% python3 -q
>>> import numpy as np
>>> from numpy import linalg as LA
>>> np.set_printoptions(suppress=True, linewidth=200)
>>> A = np.load("x.npy")
>>> print(A)
[[3 1 3 1 3 1]
 [1 3 1 3 1 3]
 [3 1 3 1 3 1]
 [3 1 3 1 3 1]
 [1 3 1 3 1 3]
 [3 1 3 1 3 1]]
>>> rng = np.random.default_rng(63878)
>>> out = A + rng.integers(-2, 3, (6, 2)) @ rng.integers(-2, 3, (2, 6))
>>> print(out)
[[ 4 -1  4  1  3  3]
 [ 4  0  1  5  0  5]
 [ 7 -4  4  3  2  5]
 [ 1 -1  7 -3  5  5]
 [ 6 -1  0  7 -1  5]
 [ 0  1  6 -3  5  3]]
>>> print(LA.matrix_rank(out - A, tol=1e-8))
2
>>> x0 = np.array([1, 5, -5, 7, 4, 8])
>>> print((out * x0).sum(axis=1))
[22 74 36  0 86 -2]
>>> print(LA.norm(out @ x0) <= LA.norm(out, 2) * LA.norm(x0) + 1e-9)
True
>>> print(out @ np.eye(6)[3])
[ 1.  5.  3. -3.  7. -3.]
>>> U, s, VT = LA.svd(A, full_matrices=False)
>>> print((s > 1e-8).sum())
2
>>> print(np.abs(U[:, 0]).round(6).argmax())
0
>>> print(np.round(np.abs(VT[0]), 1))
[0.5 0.3 0.5 0.3 0.5 0.3]
>>> print(np.round(s / s[0], 1) + 0)
[1.  0.5 0.  0.  0.  0. ]
>>> print(np.round(np.cumsum(s ** 2) / np.sum(s ** 2), 1))
[0.8 1.  1.  1.  1.  1. ]
>>> print(np.round(VT @ VT.T, 1) + 0)
[[1. 0. 0. 0. 0. 0.]
 [0. 1. 0. 0. 0. 0.]
 [0. 0. 1. 0. 0. 0.]
 [0. 0. 0. 1. 0. 0.]
 [0. 0. 0. 0. 1. 0.]
 [0. 0. 0. 0. 0. 1.]]
>>> print(LA.cond(A) > 100)
True
>>> print(round(float(LA.norm(A, 2) / LA.norm(A)), 1))
0.9
>>> U, s, VT = LA.svd(A)
>>> print(np.argmax(s[:-1] / (s[1:] + 1e-6)) + 1)
2
>>> print(s.round(1) + 0)
[12.2  5.6  0.   0.   0.   0. ]
>>> out = U[:, :2] @ np.diag(s[:2]) @ VT[:2]
>>> print(round(float(LA.norm(A - out) / LA.norm(A)), 1))
0.0
>>> print(LA.matrix_rank(A, rtol=0.05))
2
>>> print(np.round(np.abs(A - out).max(), 1))
0.0
>>> print(round(float(LA.norm(A - out, 2)), 1), round(s[2], 1))
0.0 0.0
>>> m1 = np.load("case9.npy")
>>> print(m1)
[[-1  0  1]
 [ 2  3  4]
 [ 5  6  7]]
>>> U, s = LA.svd(m1)
Traceback (most recent call last):
  File "<python-input-32>", line 1, in <module>
    U, s = LA.svd(m1)
    ^^^^
ValueError: too many values to unpack (expected 2)
>>> U, s, VT = LA.svd(m1, full_matrices=False)
>>> print(U.shape, s.shape, VT.shape)
(3, 3) (3,) (3, 3)
>>> print(np.round(np.abs(VT[0]), 1))
[0.5 0.6 0.7]
>>> print(np.round(np.sqrt((s ** 2).sum()), 1), round(float(LA.norm(m1)), 1))
11.9 11.9
>>> print(np.round(s / s[0], 1) + 0)
[1.  0.1 0. ]
>>> print(np.round(np.cumsum(s ** 2) / np.sum(s ** 2), 1))
[1. 1. 1.]
